>>> import numpy as np
>>> np.set_printoptions(precision=2, suppress=True, linewidth=100)
>>> A = np.loadtxt("x.csv", delimiter=",")
>>> A
array([[ 0.03, -0.09,  0.09,  0.07, -0.09],
       [-0.09,  0.27, -0.27, -0.21,  0.27],
       [ 0.09, -0.27,  0.27,  0.21, -0.27],
       [ 0.07, -0.21,  0.21,  0.16, -0.21],
       [-0.09,  0.27, -0.27, -0.21,  0.27]])
>>> # row 4 repeats row 1
>>> vec = np.array([-1, -1, -1, 0, -2])
>>> np.linalg.eigvalsh(2 * A - np.eye(5))
array([-1., -1., -1., -1.,  1.])
>>> np.eye(5) - A
array([[ 0.97,  0.09, -0.09, -0.07,  0.09],
       [ 0.09,  0.73,  0.27,  0.21, -0.27],
       [-0.09,  0.27,  0.73, -0.21,  0.27],
       [-0.07,  0.21, -0.21,  0.84,  0.21],
       [ 0.09, -0.27,  0.27,  0.21,  0.73]])
>>> A @ A @ vec
array([ 0.15, -0.45,  0.45,  0.35, -0.45])
>>> U, sv, Vt = np.linalg.svd(A)
>>> evecs = Vt[:(sv > 1e-8).sum()]
>>> rng = np.random.default_rng(383)
>>> vec = A[1] + 5 * A[2] + rng.integers(2) * np.eye(5)[1]
>>> vec
array([ 0.36, -1.08,  1.08,  0.84, -1.08])
>>> print(np.linalg.matrix_rank(np.vstack([A, vec])))
1
>>> evecs.T @ evecs
array([[ 0.03, -0.09,  0.09,  0.07, -0.09],
       [-0.09,  0.27, -0.27, -0.21,  0.27],
       [ 0.09, -0.27,  0.27,  0.21, -0.27],
       [ 0.07, -0.21,  0.21,  0.16, -0.21],
       [-0.09,  0.27, -0.27, -0.21,  0.27]])
>>> np.diag(evecs.T @ evecs)
array([0.03, 0.27, 0.27, 0.16, 0.27])
>>> B = np.array([[2, -1, 0, 1]])
>>> W0 = B.T @ B
>>> W0
array([[ 4, -2,  0,  2],
       [-2,  1,  0, -1],
       [ 0,  0,  0,  0],
       [ 2, -1,  0,  1]])
>>> # splits into 2 blocks
>>> [round(float(x), 2) for x in np.linalg.svd(A, compute_uv=False)[:3]]
[1.0, 0.0, 0.0]
>>> np.argsort(-np.linalg.norm(A, axis=0).round(6), kind="stable")[:3]
array([1, 2, 4])
>>> np.linalg.cond(A) > 100
np.True_
>>> np.linalg.matrix_rank(A, rtol=0.1)
np.int64(1)
>>> print(W0 @ np.linalg.pinv(W0) @ W0)
[[ 4. -2.  0.  2.]
 [-2.  1.  0. -1.]
 [ 0.  0.  0.  0.]
 [ 2. -1.  0.  1.]]
>>> round(float(np.trace(np.linalg.pinv(W0) @ W0)), 2)
1.0
>>> np.allclose(W0[:-1].T @ np.linalg.lstsq(W0[:-1].T, W0[-1])[0], W0[-1])
True
>>> ev, evecs = np.linalg.eigh(W0)
>>> ev.round(2) + 0
array([0., 0., 0., 6.])
>>> np.abs(evecs[:, -1])
array([0.82, 0.41, 0.  , 0.41])
>>> print(np.round(ev.sum(), 2), np.trace(W0))
6.0 6
>>> np.linalg.eigvalsh(W0 + 4 * np.eye(4))
array([ 4.,  4.,  4., 10.])
>>> evecs @ np.diag(ev) @ evecs.T
array([[ 4., -2.,  0.,  2.],
       [-2.,  1.,  0., -1.],
       [ 0.,  0.,  0.,  0.],
       [ 2., -1.,  0.,  1.]])
>>> (ev > 1e-8).sum(), (ev < -1e-8).sum()
(np.int64(1), np.int64(0))
>>> round(float(np.linalg.norm(W0, 2) / np.linalg.norm(W0)), 2)
1.0
>>> E = np.load("arr.npy")
>>> E
array([[ -4, -20,  -5],
       [ -8,  28,   7],
       [ -4,  24,   6]])
>>> # rank 2
>>> U, sv, Vt = np.linalg.svd(E)
>>> evecs = Vt[:(sv > 1e-8).sum()]
>>> vec = E[2] + -1 * E[0] + rng.integers(2) * np.eye(3)[0]
>>> vec
array([ 0., 44., 11.])
>>> np.round(evecs.T @ evecs, 2) + 0
array([[1.  , 0.  , 0.  ],
       [0.  , 0.94, 0.24],
       [0.  , 0.24, 0.06]])
>>> np.round(np.linalg.norm(vec - evecs.T @ evecs @ vec), 2)
np.float64(0.0)
>>> np.diag(evecs.T @ evecs)
array([1.  , 0.94, 0.06])
>>> B = np.array([[4, -5, -1], [-3, -1, -3]])
>>> W2 = np.kron(B, W0)
>>> np.linalg.matrix_rank(W2)
np.int64(2)
>>> U, sv, Vt = np.linalg.svd(E)
>>> np.argmax(sv[:-1] / (sv[1:] + 1e-6)) + 1
np.int64(2)
>>> print(sv.round(2) + 0)
[43.63  7.88  0.  ]
>>> B = U[:, :2] @ np.diag(sv[:2]) @ Vt[:2]
>>> np.linalg.matrix_rank(B)
np.int64(2)
>>> B
array([[ -4., -20.,  -5.],
       [ -8.,  28.,   7.],
       [ -4.,  24.,   6.]])
>>> B = E / np.linalg.norm(E, axis=1, keepdims=True)
>>> gram = B @ B.T
>>> print(np.argwhere(np.triu(np.abs(gram) > 0.95, 1)))
[[1 2]]
>>> gram[1]
array([-0.9 ,  1.  ,  0.99])
>>> m1 = np.loadtxt("test2.csv", delimiter=",")
>>> m1
array([[ 2.,  5.,  3.],
       [ 1.,  4.,  2.],
       [-3.,  0., -2.],
       [ 2.,  5.,  3.],
       [-3.,  0., -2.]])
>>> # row 3 repeats row 0
>>> rank = np.linalg.matrix_rank(m1)
>>> rank
np.int64(2)
>>> null = np.linalg.svd(m1)[2][rank:].T
>>> print(np.round(m1 @ null, 2) + 0)
[[0.]
 [0.]
 [0.]
 [0.]
 [0.]]
>>> [int(np.linalg.matrix_rank(np.delete(m1, i, axis=0))) for i in range(5)]
[2, 2, 2, 2, 2]
>>> np.linalg.matrix_rank(m1.T @ m1), np.linalg.matrix_rank(m1 @ m1.T)
(np.int64(2), np.int64(2))
>>> [int(np.linalg.matrix_rank(m1[:, :j + 1])) for j in range(3)]
[1, 2, 2]
>>> X = np.array([[0, 0, 0, 0, 1],
...     [0, 0, 0, 1, 0],
...     [0, 1, 0, 0, 0],
...     [1, 0, 0, 0, 0],
...     [0, 0, 1, 0, 0]])
>>> B = np.array([[-9, 5], [0, -6]])
>>> W2 = np.kron(B, X)
>>> np.linalg.matrix_rank(W2)
np.int64(10)
>>> W2.shape
(10, 10)
>>> q, _ = np.linalg.qr(np.array([[-0.5, 0.5, 0.4, 0.0],
...     [0.7, 2.0, 0.8, -1.1],
...     [0.1, 0.2, 1.1, -0.7],
...     [1.7, 0.0, -0.1, -1.2]]))
>>> evecs, _ = np.linalg.qr(np.array([[1.0, -2.1, 0.0, 0.4],
...     [-0.6, 2.1, -0.4, -1.4],
...     [-1.2, 1.5, 0.4, -0.7],
...     [1.9, 0.7, 0.5, -1.2]]))
>>> sv = 20 * 0.9 ** np.arange(4)
>>> mat = q[:, :4] * sv @ evecs[:4]
>>> mat
array([[-10.06,  -6.57,  -6.25,   7.43],
       [ -3.45,  14.18, -10.71,   0.82],
       [ -6.8 ,   6.73,  11.09,   6.92],
       [-10.  ,   2.91,   2.72, -15.94]])
>>> np.linalg.matrix_rank(m1, rtol=0.1)
np.int64(2)
>>> np.linalg.cond(m1) > 100
np.True_
>>> np.argsort(-np.linalg.norm(m1, axis=0).round(6), kind="stable")[:3]
array([1, 2, 0])
>>> P = np.triu(np.array([[-1, 1, 2, 1], [-1, 1, -2, 0], [1, 1, 2, -2], [-1, 1, -2, -2]]), 1) + np.eye(4)
>>> B = P @ mat @ np.linalg.inv(P)
>>> print(round(np.trace(B), 2), np.round(np.trace(mat), 2))
-0.73 -0.73
>>> np.linalg.matrix_rank(B)
np.int64(4)
>>> print(np.poly(B))
[    1.       0.73  -279.22   187.81 85030.56]
>>> B = mat / np.sqrt((mat ** 2).mean(axis=1, keepdims=True))
>>> np.linalg.matrix_rank(B) == np.linalg.matrix_rank(mat)
np.True_
>>> J = np.load("layer19.npy")
>>> J
array([[-0.54,  0.38,  1.06, -0.47,  0.09],
       [ 0.4 , -1.  ,  0.2 , -1.5 ,  0.1 ],
       [-0.6 ,  0.4 ,  1.  , -0.5 ,  0.1 ]])
>>> X.T @ X
array([[1, 0, 0, 0, 0],
       [0, 1, 0, 0, 0],
       [0, 0, 1, 0, 0],
       [0, 0, 0, 1, 0],
       [0, 0, 0, 0, 1]])
>>> X @ X.T
array([[1, 0, 0, 0, 0],
       [0, 1, 0, 0, 0],
       [0, 0, 1, 0, 0],
       [0, 0, 0, 1, 0],
       [0, 0, 0, 0, 1]])
>>> vec = np.array([2, 3, 3, 3, 1])
>>> h1 = np.maximum(J @ vec, 0)
>>> np.tanh(J @ vec)
array([ 0.96, -1.  ,  0.92])
>>> J * (h1 > 1e-9)[:, None]
array([[-0.54,  0.38,  1.06, -0.47,  0.09],
       [ 0.  , -0.  ,  0.  , -0.  ,  0.  ],
       [-0.6 ,  0.4 ,  1.  , -0.5 ,  0.1 ]])
>>> np.flatnonzero(h1 > 1e-9)
array([0, 2])
>>> h1
array([1.92, 0.  , 1.6 ])
>>> t = np.radians(90)
>>> R = np.eye(5)
>>> R[2, 2] = R[3, 3] = np.cos(t)
>>> R[2, 3], R[3, 2] = -np.sin(t), np.sin(t)
>>> R.round(2) + 0
array([[ 1.,  0.,  0.,  0.,  0.],
       [ 0.,  1.,  0.,  0.,  0.],
       [ 0.,  0.,  0., -1.,  0.],
       [ 0.,  0.,  1.,  0.,  0.],
       [ 0.,  0.,  0.,  0.,  1.]])
>>> B = J @ R.T
>>> np.allclose(J @ J.T, B @ B.T)
True
>>> print(np.abs(B - J).max(axis=0))
[0.  0.  1.3 1.7 0. ]
>>> f = np.array([1, 0, -1])
>>> np.array([np.convolve(row, f, "same") for row in mat])
array([[ -6.57,   3.8 ,  14.  ,   6.25],
       [ 14.18,  -7.26, -13.35,  10.71],
       [  6.73,  17.88,   0.18, -11.09],
       [  2.91,  12.72, -18.85,  -2.72]])
>>> print(np.correlate(mat[1], mat[3], "full"))
[  54.95 -235.34  199.21   33.49 -170.75  109.54   -8.25]
>>> arr = np.array([[29.0, -45.0, -35.0, -40.0, 45.0],
...     [-45.0, 85.0, 63.0, 72.0, -81.0],
...     [-35.0, 63.0, 53.0, 56.0, -63.0],
...     [-40.0, 72.0, 56.0, 68.0, -72.0],
...     [45.0, -81.0, -63.0, -72.0, 85.0]])
>>> B = arr / np.linalg.norm(arr, axis=1, keepdims=True)
>>> gram = B @ B.T
>>> np.linalg.norm(B, axis=1)
array([1., 1., 1., 1., 1.])
>>> gram[4]
array([ 1., -1., -1., -1.,  1.])
>>> print(gram)
[[ 1. -1. -1. -1.  1.]
 [-1.  1.  1.  1. -1.]
 [-1.  1.  1.  1. -1.]
 [-1.  1.  1.  1. -1.]
 [ 1. -1. -1. -1.  1.]]
>>> round(float(np.degrees(np.arccos(np.clip(gram[4, 1], -1, 1)))), 2)
177.95
>>> labels = rng.permutation(5)
>>> labels
array([3, 0, 4, 1, 2])
>>> B = arr[labels][:, labels]
>>> print(np.trace(B))
320.0
>>> def softmax(z):
...     e = np.exp(z - z.max(axis=-1, keepdims=True))
...     return e / e.sum(axis=-1, keepdims=True)
... 
>>> softmax(arr).sum(axis=1)
array([1., 1., 1., 1., 1.])
>>> print(np.round(softmax(arr[0]), 2) + 0)
[0. 0. 0. 0. 1.]
>>> att = arr @ arr.T / np.sqrt(5)
>>> softmax(att)
array([[0., 0., 0., 0., 1.],
       [0., 1., 0., 0., 0.],
       [0., 1., 0., 0., 0.],
       [0., 1., 0., 0., 0.],
       [0., 0., 0., 0., 1.]])
>>> softmax(att + np.triu(np.full(att.shape, -np.inf), 1))
array([[1., 0., 0., 0., 0.],
       [0., 1., 0., 0., 0.],
       [0., 1., 0., 0., 0.],
       [0., 1., 0., 0., 0.],
       [0., 0., 0., 0., 1.]])
